% python3 -q
>>> import numpy as np
>>> import numpy.linalg as la
>>> np.set_printoptions(precision=2, suppress=True, linewidth=160)
>>> F = np.load("data.npy")
>>> F
array([[-6,  1, -1,  2, -3, -3, -2],
       [-3, -2,  0, -1,  3,  2, -1],
       [ 6,  2, -2,  3,  2,  0,  2],
       [-3, -2, -1,  2,  2, -3, -1],
       [-9,  1,  0,  0, -1,  1, -3],
       [ 9, -2,  2,  3, -2, -1,  3],
       [-3, -1,  3, -3,  2,  1, -1],
       [ 9,  0,  3,  2,  0,  2,  3],
       [ 0,  3, -2,  0, -3,  1,  0]])
>>> left, s, Vt = la.svd(F)
>>> evecs = Vt[:(s > 1e-8).sum()]
>>> rng = np.random.default_rng(31)
>>> vec = F[3] + -1 * F[4] + rng.integers(2) * np.eye(7)[5]
>>> vec
array([ 6., -3., -1.,  2.,  3., -3.,  2.])
>>> np.round(evecs.T @ evecs, 2) + 0
array([[0.9, 0. , 0. , 0. , 0. , 0. , 0.3],
       [0. , 1. , 0. , 0. , 0. , 0. , 0. ],
       [0. , 0. , 1. , 0. , 0. , 0. , 0. ],
       [0. , 0. , 0. , 1. , 0. , 0. , 0. ],
       [0. , 0. , 0. , 0. , 1. , 0. , 0. ],
       [0. , 0. , 0. , 0. , 0. , 1. , 0. ],
       [0.3, 0. , 0. , 0. , 0. , 0. , 0.1]])
>>> np.diag(evecs.T @ evecs)
array([0.9, 1. , 1. , 1. , 1. , 1. , 0.1])
>>> np.abs(F).max()
np.int64(9)
>>> F.sum(axis=1)
array([-12,  -2,  13,  -6, -11,  12,  -2,  19,  -1])
>>> np.count_nonzero(F)
np.int64(54)
>>> F[9]
Traceback (most recent call last):
  File "<python-input-15>", line 1, in <module>
    F[9]
    ~^^^
IndexError: index 9 is out of bounds for axis 0 with size 9
>>> np.round(la.norm(F), 2)
np.float64(23.54)
>>> F - F[0]
array([[ 0,  0,  0,  0,  0,  0,  0],
       [ 3, -3,  1, -3,  6,  5,  1],
       [12,  1, -1,  1,  5,  3,  4],
       [ 3, -3,  0,  0,  5,  0,  1],
       [-3,  0,  1, -2,  2,  4, -1],
       [15, -3,  3,  1,  1,  2,  5],
       [ 3, -2,  4, -5,  5,  4,  1],
       [15, -1,  4,  0,  3,  5,  5],
       [ 6,  2, -1, -2,  0,  4,  2]])
>>> np.round(la.svd(F, compute_uv=False), 2) + 0
array([19.86,  8.54,  6.43,  5.52,  3.23,  2.15,  0.  ])
>>> F.sum(axis=0)
array([0, 0, 2, 8, 0, 0, 0])
>>> np.unravel_index(np.abs(F).argmax(), F.shape)
(np.int64(4), np.int64(0))
>>> m1 = np.loadtxt("run15.csv", delimiter=",")
>>> m1.round(2) + 0
array([[-0.11,  0.  , -0.33, -0.46,  0.42, -0.37, -0.16,  0.15, -0.17, -0.17, -0.41],
       [ 0.08, -0.25,  0.21, -0.19, -0.36,  0.17, -0.53,  0.11, -0.29, -0.07, -0.29],
       [-0.36,  0.  , -0.24, -0.21,  0.02, -0.3 , -0.25, -0.1 ,  0.31,  0.32,  0.26],
       [ 0.34,  0.  , -0.12,  0.09,  0.31,  0.08,  0.15,  0.27, -0.23,  0.52,  0.11],
       [-0.25,  0.15,  0.11, -0.36, -0.14,  0.33,  0.16,  0.36,  0.5 ,  0.26, -0.17],
       [ 0.14, -0.3 ,  0.12, -0.38, -0.02, -0.12,  0.48, -0.58, -0.07,  0.19, -0.16],
       [ 0.28, -0.07,  0.06,  0.08,  0.54,  0.39, -0.28, -0.27,  0.43, -0.02, -0.3 ],
       [-0.14,  0.  , -0.11, -0.38,  0.19,  0.48,  0.21,  0.02, -0.16, -0.49,  0.41],
       [ 0.14,  0.13, -0.54,  0.11, -0.01,  0.09, -0.24, -0.21,  0.01, -0.01,  0.23],
       [ 0.48, -0.35, -0.41, -0.08, -0.36, -0.11,  0.14,  0.2 ,  0.4 , -0.23, -0.02],
       [-0.31, -0.48, -0.33,  0.27,  0.1 ,  0.24,  0.22,  0.26, -0.19,  0.14, -0.26],
       [ 0.28,  0.2 , -0.17, -0.39, -0.18,  0.27, -0.15, -0.03, -0.26,  0.38,  0.07],
       [ 0.  ,  0.62, -0.27,  0.13, -0.19,  0.07,  0.26, -0.11, -0.06, -0.11, -0.48],
       [-0.36, -0.18, -0.25,  0.12, -0.22,  0.26, -0.12, -0.42, -0.03,  0.13, -0.09]])
>>> m1.sum(axis=0)
array([ 0.2 , -0.52, -2.27, -1.65,  0.08,  1.48, -0.11, -0.37,  0.19,  0.82, -1.08])
>>> la.svd(m1, compute_uv=False)
array([1., 1., 1., 1., 1., 1., 1., 1., 1., 1., 1.])
>>> m1.mean(axis=0)
array([ 0.01, -0.04, -0.16, -0.12,  0.01,  0.11, -0.01, -0.03,  0.01,  0.06, -0.08])
>>> np.count_nonzero(m1)
np.int64(153)
>>> round(la.norm(m1), 2)
np.float64(3.32)
